% ipython --no-banner

In [1]: import numpy as np

In [2]: np.set_printoptions(precision=3, suppress=True, linewidth=140, floatmode="fixed")

In [3]: rd = lambda a: np.round(a, 3) + 0

In [4]: K = np.loadtxt("test5.csv", delimiter=",")

In [5]: K
Out[5]: 
array([[ 0.000, -3.000,  0.000,  0.000,  0.000,  0.000,  0.000],
       [-3.000,  0.000, -3.000,  0.000,  0.000,  0.000,  0.000],
       [ 0.000, -3.000,  4.000, -3.000,  0.000,  0.000,  0.000],
       [ 0.000,  0.000, -3.000,  1.000, -3.000,  0.000,  0.000],
       [ 0.000,  0.000,  0.000, -3.000,  2.000, -3.000,  0.000],
       [ 0.000,  0.000,  0.000,  0.000, -3.000,  2.000, -3.000],
       [ 0.000,  0.000,  0.000,  0.000,  0.000, -3.000,  2.000]])

In [6]: w, evecs = np.linalg.eigh(K)

In [7]: rd(np.linalg.svd(K, compute_uv=False))
Out[7]: array([7.640, 6.170, 4.056, 3.345, 3.016, 1.763, 0.847])

In [8]: rd(evecs.T @ evecs)
Out[8]: 
array([[1.000, 0.000, 0.000, 0.000, 0.000, 0.000, 0.000],
       [0.000, 1.000, 0.000, 0.000, 0.000, 0.000, 0.000],
       [0.000, 0.000, 1.000, 0.000, 0.000, 0.000, 0.000],
       [0.000, 0.000, 0.000, 1.000, 0.000, 0.000, 0.000],
       [0.000, 0.000, 0.000, 0.000, 1.000, 0.000, 0.000],
       [0.000, 0.000, 0.000, 0.000, 0.000, 1.000, 0.000],
       [0.000, 0.000, 0.000, 0.000, 0.000, 0.000, 1.000]])

In [9]: rd(np.linalg.eigvalsh(K @ K))
Out[9]: array([ 0.717,  3.109,  9.097, 11.192, 16.448, 38.066, 58.372])

In [10]: rd(np.linalg.eigvalsh(K + 5 * np.eye(7)))
Out[10]: array([ 0.944,  1.984,  4.153,  6.763,  8.345, 11.170, 12.640])

In [11]: np.abs(evecs[:, -1]).round(6).argmax()
Out[11]: np.int64(2)

In [12]: w, evecs = np.linalg.eigh(K)

In [13]: x0 = np.array([3, 1, 2, 1, 2, 3, 0])

In [14]: x0 @ K @ x0
Out[14]: np.float64(-47.0)

In [15]: np.abs(K).sum(axis=1).max(), rd(np.abs(w).max())
Out[15]: (np.float64(10.0), np.float64(7.64))

In [16]: (np.sign(evecs[:, -1].round(6)) == np.sign(evecs[0, -1].round(6))).astype(int)
Out[16]: array([1, 0, 1, 0, 1, 0, 1])

In [17]: rd(np.linalg.eigvalsh(K[1:, 1:]))
Out[17]: array([-3.552, -1.893, -0.166,  2.998,  6.057,  7.557])

In [18]: x0 = np.array([7, 4, 8, -6, 7, -7, -7])

In [19]: target = K @ x0

In [20]: target
Out[20]: array([-12.000, -45.000,  38.000, -51.000,  53.000, -14.000,   7.000])

In [21]: rd(np.linalg.solve(K, 4 * target))
Out[21]: array([ 28.000,  16.000,  32.000, -24.000,  28.000, -28.000, -28.000])

In [22]: rd(np.linalg.solve(K, target + K[:, 3]))
Out[22]: array([ 7.000,  4.000,  8.000, -5.000,  7.000, -7.000, -7.000])

In [23]: M2 = K / np.sqrt((K ** 2).mean(axis=1, keepdims=True))

In [24]: rd(np.linalg.norm(M2, axis=1))
Out[24]: array([2.646, 2.646, 2.646, 2.646, 2.646, 2.646, 2.646])

In [25]: F = np.loadtxt("x.csv", delimiter=",")

In [26]: rd(F)
Out[26]: 
array([[ -7.913,  22.708,  -1.640,  28.504,   9.398,   7.597,  -0.158],
       [ -7.810,  21.389,  -1.280,  26.973,   8.793,   7.188,  -0.311],
       [ -7.131,  15.426,   0.229,  19.984,   6.181,   5.369,  -0.881],
       [ -6.636,  12.522,   0.871,  16.528,   4.997,   4.501,  -1.068],
       [ -6.411,  11.419,   1.092,  15.203,   4.565,   4.175,  -1.118],
       [ -6.361,  11.184,   1.138,  14.920,   4.475,   4.105,  -1.128],
       [ -6.334,  11.063,   1.161,  14.775,   4.428,   4.070,  -1.132],
       [ -5.532,   7.966,   1.677,  11.001,   3.291,   3.163,  -1.184],
       [ -5.304,   7.243,   1.772,  10.106,   3.041,   2.952,  -1.176],
       [ -5.076,   6.572,   1.848,   9.271,   2.814,   2.757,  -1.160],
       [ -4.685,   5.533,   1.941,   7.965,   2.475,   2.453,  -1.116],
       [ -4.478,   5.032,   1.972,   7.329,   2.316,   2.306,  -1.086],
       [ -3.704,   3.434,   1.990,   5.260,   1.832,   1.829,  -0.937],
       [ -3.165,   2.536,   1.920,   4.061,   1.571,   1.548,  -0.809],
       [ -2.604,   1.761,   1.781,   2.990,   1.345,   1.287,  -0.659],
       [ -0.271,   0.030,   0.346,   0.159,   0.311,   0.220,  -0.025],
       [ -0.172,   0.013,   0.232,   0.096,   0.215,   0.149,  -0.012],
       [ -0.087,   0.003,   0.123,   0.046,   0.118,   0.080,  -0.003],
       [  0.127,   0.009,  -0.214,  -0.057,  -0.230,  -0.148,  -0.011],
       [  0.185,   0.022,  -0.334,  -0.077,  -0.375,  -0.237,  -0.026],
       [  0.258,   0.054,  -0.536,  -0.095,  -0.652,  -0.400,  -0.071],
       [  0.287,   0.079,  -0.665,  -0.096,  -0.853,  -0.514,  -0.113],
       [  0.004,   0.276,  -1.504,   0.029,  -2.969,  -1.608,  -0.802],
       [ -1.402,   0.153,  -1.975,   0.069,  -6.686,  -3.385,  -2.393],
       [ -2.541,  -0.167,  -1.984,  -0.089,  -9.140,  -4.531,  -3.536],
       [ -2.797,  -0.254,  -1.966,  -0.139,  -9.665,  -4.775,  -3.786],
       [ -3.338,  -0.454,  -1.912,  -0.259, -10.759,  -5.282,  -4.310],
       [ -3.862,  -0.664,  -1.841,  -0.392, -11.799,  -5.764,  -4.813],
       [ -4.478,  -0.929,  -1.738,  -0.567, -13.000,  -6.319,  -5.398],
       [ -6.870,  -2.112,  -1.194,  -1.399, -17.527,  -8.407,  -7.639],
       [ -7.816,  -2.634,  -0.931,  -1.784, -19.277,  -9.213,  -8.515],
       [ -8.046,  -2.765,  -0.863,  -1.881, -19.700,  -9.408,  -8.727],
       [-11.340,  -4.783,   0.212,  -3.429, -25.684, -12.165, -11.752]])

In [27]: d = np.linalg.norm(F[:, None] - F[None], axis=-1)

In [28]: d[11].round(6).argsort(kind="stable")[:4]
Out[28]: array([11, 10,  9, 12])

In [29]: np.linalg.matrix_rank(d ** 2)
Out[29]: np.int64(5)

In [30]: rd(d[:5, :5])
Out[30]: 
array([[ 0.000,  2.186, 12.065, 16.879, 18.710],
       [ 2.186,  0.000,  9.880, 14.695, 16.527],
       [12.065,  9.880,  0.000,  4.819,  6.654],
       [16.879, 14.695,  4.819,  0.000,  1.835],
       [18.710, 16.527,  6.654,  1.835,  0.000]])

In [31]: d.shape
Out[31]: (33, 33)
